% python3 -q
>>> import numpy as np
>>> import numpy.linalg as la
>>> np.set_printoptions(suppress=True, linewidth=100)
>>> def rd(a):
...     return np.round(a, 2) + 0
... 
>>> data = np.loadtxt("out7.csv", delimiter=",")
>>> data
array([[ -1.46,  -0.88,   6.62,   4.56,  -3.13,  -2.8 ,  15.49],
       [ -3.77,  -0.98,   5.21,  12.47,   1.23,   0.47,  16.73],
       [ -0.67,  -0.49,   2.18,   3.02,  -0.44,   3.09,  -2.55],
       [  0.46,  -1.  ,   0.5 ,  -0.5 ,   0.69,   1.04, -10.99],
       [  5.84,   1.2 ,  -4.76,   8.83,  -1.43,  -0.23,  -8.45],
       [ -5.22,   1.37,  -0.67,  -2.29,   1.97,   1.81,   8.23],
       [  8.14,  -0.11,   4.38, -16.03,   1.32,   2.9 ,  -6.8 ],
       [  0.24,  -1.05,   5.16,  -0.88,  -3.05,   2.34, -10.05],
       [  5.11,  -0.41,   2.04,  -3.81,   2.33,  -0.11,  -5.44],
       [  3.77,   1.22,   7.41,   4.6 ,   0.73,  -0.75,  17.94],
       [  4.36,  -1.97,  -2.29,  -4.66,   0.61,  -0.47,   8.74],
       [  2.14,  -0.76,  -5.77,  -4.25,   0.48,   0.91,  -2.08],
       [ -1.95,   0.29,   3.95, -13.13,  -1.42,   3.1 ,   1.53],
       [  6.44,  -1.27,   1.7 ,   4.62,  -1.84,   4.3 ,   6.  ],
       [  5.78,  -2.2 ,  -0.07,  -0.29,  -1.58,   2.58,  -7.99],
       [  3.94,  -0.22,   5.92,  -2.96,  -1.72,   1.4 ,   8.6 ],
       [ -3.45,  -1.16,  -6.93,  -3.61,  -0.14,   1.62, -11.18],
       [ -1.33,  -0.12,  -4.34,   1.58,  -2.88,  -1.45,  -1.51],
       [ -1.85,  -2.13,  -4.6 ,  10.94,   1.31,   1.84, -11.57],
       [  2.92,   0.61,  -0.74,   1.33,  -0.43,   0.19,   0.61],
       [ -0.4 ,  -0.2 ,  -1.44,  -9.35,   0.9 ,   1.61,   5.17],
       [  4.96,   0.76,   5.64,  -1.65,   1.44,   0.54,   7.42],
       [ -0.87,  -0.48, -10.19,   5.47,   2.46,   1.63,  -7.5 ],
       [ -4.71,   1.85,  -1.85,  -1.5 ,   1.66,  -1.68,  10.17],
       [  3.67,   0.4 ,   5.24,  17.74,  -1.15,   1.14,   3.96],
       [ -1.82,  -0.3 ,  -4.68,  11.86,  -3.27,  -1.74,   4.19],
       [ -0.41,   0.62,  -7.9 ,   2.29,   1.24,   0.96,  25.39],
       [  3.31,  -0.79,   1.02,   6.07,   0.3 ,  -0.38,   1.35],
       [  0.51,  -0.34,   2.52,  -6.05,   0.7 ,  -1.58,  11.05],
       [  1.59,  -0.65,  -5.25,   6.09,  -2.31,   4.58,   5.07],
       [  3.77,   2.36,  -4.55,  -0.58,   2.62,  -1.71, -22.67],
       [  4.28,   1.  ,   2.11,   1.84,   0.06,   1.36,  10.38],
       [ -3.7 ,   0.56,   1.89,  -9.79,  -1.09,   0.43,  -3.18],
       [  0.11,   1.14,   1.23,  -3.11,   0.07,  -0.03,  -7.47],
       [ -8.38,  -0.8 ,   8.49,   0.59,  -0.7 ,   5.33,  -6.29],
       [  6.81,   0.49,  -6.14,  -4.73,  -1.07,  -2.17,  -2.88]])
>>> M2 = np.c_[data[:, :5] @ np.array([[-3, -1, 2, 0, 0],
...     [1, -2, 2, 0, 0],
...     [2, 1, 1, -3, 0],
...     [2, -2, -1, 3, 1],
...     [2, -1, -3, 3, 3]]), np.array([0, 3, 1, 1, 2, -2, -3, 1, -2, -3, -1, 3, 2, -3, 3, 1, 3, -1, 1, -3, -2, -3, -2, 2, 0, 1, -2, 3, -1, 1, 0, -3, 2, -3, 0, 0])]
>>> rd(M2)
array([[ 19.6 ,   3.85,   6.77, -15.57,  -4.83,   0.  ],
       [ 48.15, -15.23, -20.45,  25.47,  16.16,   3.  ],
       [ 11.04,  -1.77,  -1.84,   1.2 ,   1.7 ,   1.  ],
       [ -1.  ,   2.35,  -2.15,  -0.93,   1.57,   1.  ],
       [-11.04, -29.23,   4.78,  36.48,   4.54,   2.  ],
       [ 15.05,   4.42, -11.99,   1.05,   3.62,  -2.  ],
       [-45.19,  27.2 ,  32.51, -57.27, -12.07,  -3.  ],
       [  0.69,  11.83,  13.57, -27.27, -10.03,   1.  ],
       [-14.62,   3.04,   8.26, -10.56,   3.18,  -2.  ],
       [ 15.39,  -8.73,  10.6 ,  -6.24,   6.79,  -3.  ],
       [-27.73,   6.  ,   5.32,  -5.28,  -2.83,  -1.  ],
       [-26.26,   1.63,  -0.2 ,   6.  ,  -2.81,   3.  ],
       [-15.06,  33.  ,  18.02, -55.5 , -17.39,   2.  ],
       [-11.63,  -9.6 ,  12.94,   3.24,  -0.9 ,  -3.  ],
       [-23.42,   0.71,  12.12,  -5.4 ,  -5.03,   3.  ],
       [ -9.56,  10.06,  21.48, -31.8 ,  -8.12,   1.  ],
       [-12.17,   6.2 , -12.12,   9.54,  -4.03,   3.  ],
       [ -7.41,  -3.05,  -0.18,   9.12,  -7.06,  -1.  ],
       [ 18.72, -21.68, -27.43,  50.55,  14.87,   1.  ],
       [ -7.83,  -7.11,   6.28,   4.92,   0.04,  -3.  ],
       [-18.78,  17.16,   4.01, -21.03,  -6.65,  -2.  ],
       [ -3.26,   1.02,  14.41, -17.55,   2.67,  -3.  ],
       [ -2.39, -21.76, -25.74,  54.36,  12.85,  -2.  ],
       [ 12.6 ,   0.5 , -11.05,   6.03,   3.48,   2.  ],
       [ 33.05, -33.56,  -0.91,  34.05,  14.29,   0.  ],
       [ 12.98, -22.71, -10.97,  39.81,   2.05,   1.  ],
       [ -6.89, -14.55, -13.49,  34.29,   6.01,  -2.  ],
       [  4.06, -13.15,  -0.91,  16.05,   6.97,   3.  ],
       [ -7.53,  14.09,   6.81, -23.61,  -3.95,  -1.  ],
       [ -8.36, -15.41,  -2.53,  27.09,  -0.84,   1.  ],
       [-13.97, -14.5 ,   0.43,  19.77,   7.28,   0.  ],
       [ -3.82,  -7.91,  10.65,  -0.63,   2.02,  -3.  ],
       [ -6.32,  25.14,   8.67, -38.31, -13.06,   2.  ],
       [ -2.81,   4.99,   6.63, -12.81,  -2.9 ,  -3.  ],
       [ 41.1 ,  17.99,  -8.36, -25.8 ,  -1.51,   0.  ],
       [-43.82,  -3.4 ,  16.4 ,   1.02,  -7.94,   0.  ]])
>>> rd(la.norm(M2 - data @ la.lstsq(data, M2)[0], axis=0))
array([ 0.  ,  0.  ,  0.  ,  0.  ,  0.  , 10.21])
>>> la.matrix_rank(M2)
np.int64(6)
>>> rd(la.lstsq(data, M2[:, 0])[0])
array([-3.,  1.,  2.,  2.,  2.,  0.,  0.])
>>> blk = np.stack([data, 3 * data, data[::-1]])
>>> la.matrix_rank(blk.reshape(3, -1))
np.int64(2)
>>> la.matrix_rank(blk)
array([7, 7, 7])
>>> rd(np.einsum("bij,cij->bc", blk, blk))
array([[ 7053.57, 21160.71,  -462.56],
       [21160.71, 63482.12, -1387.69],
       [ -462.56, -1387.69,  7053.57]])
>>> x0 = np.array([2, 0, 0, 1, 3, 1, 0])
>>> rhs = data @ x0
>>> rd(la.lstsq(data, rhs)[0])
array([2., 0., 0., 1., 3., 1., 0.])
>>> rng = np.random.default_rng(1005)
>>> rhs = rhs + 0.3 * rng.normal(size=36)
>>> rd(rhs)
array([-10.76,   9.04,   3.28,   3.48,  16.3 ,  -5.2 ,   6.95,  -6.62,  12.69,  13.39,   5.67,
         2.23, -18.34,  15.75,   8.54,   1.5 ,  -8.81, -11.08,  12.79,   5.61,  -5.9 ,  13.21,
        12.17,  -7.48,  22.63,  -2.91,   6.31,  13.43,  -4.57,   6.75,  12.85,  12.34, -19.86,
        -2.7 , -12.98,   3.46])
>>> b, *_ = la.lstsq(data, rhs)
>>> [round(float(la.norm(la.solve(data.T @ data + lam * np.eye(7), data.T @ rhs))), 2) for lam in (0, 1, 10, 100)]
[3.8, 3.77, 3.52, 2.36]
>>> rd(b)
array([1.98, 0.03, 0.  , 0.99, 2.93, 0.97, 0.  ])
>>> rd(la.norm(rhs - data @ b))
np.float64(1.59)
>>> Xc = (data - data.mean(axis=0)) / data.std(axis=0)
>>> rd(Xc.std(axis=0))
array([1., 1., 1., 1., 1., 1., 1.])
>>> b = la.lstsq(np.delete(Xc, 2, axis=1), Xc[:, 2])[0]
>>> np.abs(b).argmax()
np.int64(5)
>>> basis = data[[32, 16]].astype(float)
>>> for _ in range(4):
...     lab = la.norm(data[:, None] - basis, axis=-1).argmin(axis=1)
...     basis = np.array([data[lab == j].mean(axis=0) for j in range(2)])
... 
>>> lab
array([0, 0, 1, 1, 1, 0, 1, 1, 1, 0, 0, 1, 1, 0, 1, 0, 1, 1, 1, 0, 0, 0, 1, 0, 0, 0, 0, 0, 0, 0, 1,
       0, 1, 1, 1, 1])
>>> np.abs(basis[1] - basis[0]).argmax()
np.int64(6)
>>> arr = np.loadtxt("dump.csv", delimiter=",")
>>> arr
array([[ 0.,  1.,  2.,  1.,  3.,  0.,  0.,  0.],
       [ 0.,  2.,  2.,  2.,  4.,  0.,  1.,  1.],
       [ 2.,  4.,  5.,  3.,  7.,  0.,  2.,  3.],
       [ 5.,  6.,  6.,  4.,  9.,  1.,  3.,  5.],
       [ 8.,  8.,  8.,  4., 11.,  2.,  3.,  6.],
       [11.,  9., 11.,  5., 14.,  4.,  5.,  8.],
       [13., 11., 14.,  8., 16.,  5.,  8., 10.],
       [15., 11., 16., 10., 17.,  7., 10., 11.],
       [16., 11., 17., 12., 20., 10., 12., 11.],
       [18., 13., 20., 13., 23., 13., 12., 11.],
       [20., 16., 23., 13., 26., 15., 12., 12.],
       [21., 18., 26., 14., 29., 15., 15., 12.],
       [21., 21., 26., 16., 29., 15., 15., 13.],
       [23., 23., 27., 17., 30., 18., 18., 15.],
       [23., 23., 27., 20., 30., 20., 21., 18.],
       [26., 25., 27., 20., 30., 22., 21., 20.],
       [29., 25., 27., 21., 32., 23., 24., 21.],
       [29., 27., 30., 21., 34., 25., 25., 24.],
       [31., 27., 31., 22., 36., 25., 25., 27.],
       [33., 28., 33., 25., 39., 26., 27., 28.],
       [34., 31., 36., 27., 40., 27., 27., 30.],
       [34., 31., 39., 28., 43., 27., 30., 30.],
       [37., 31., 42., 28., 43., 28., 31., 31.],
       [40., 34., 42., 28., 43., 31., 32., 31.],
       [41., 35., 42., 31., 46., 33., 32., 32.],
       [41., 38., 43., 31., 47., 36., 32., 32.],
       [42., 39., 44., 32., 47., 39., 35., 35.],
       [43., 40., 46., 33., 47., 40., 35., 36.],
       [45., 40., 46., 33., 49., 42., 35., 39.],
       [45., 42., 49., 34., 52., 45., 37., 41.],
       [46., 43., 52., 37., 52., 46., 38., 44.]])
>>> Xc = arr - arr.mean(axis=0)
>>> Uu, sig, vt = la.svd(Xc, full_matrices=False)
>>> la.matrix_rank(Xc)
np.int64(8)
>>> np.searchsorted(np.cumsum(sig ** 2) / (sig ** 2).sum(), 0.9) + 1
np.int64(1)
>>> (np.sign(Uu[:, 0]) == np.sign(Uu[0, 0])).astype(int)
array([1, 1, 1, 1, 1, 1, 1, 1, 1, 1, 1, 1, 1, 1, 1, 0, 0, 0, 0, 0, 0, 0, 0, 0, 0, 0, 0, 0, 0, 0, 0])
>>> rd(sig)
array([207.25,  14.63,  10.34,   7.58,   6.73,   6.12,   4.52,   3.59])
>>> np.abs(vt[0]).argmax()
np.int64(4)
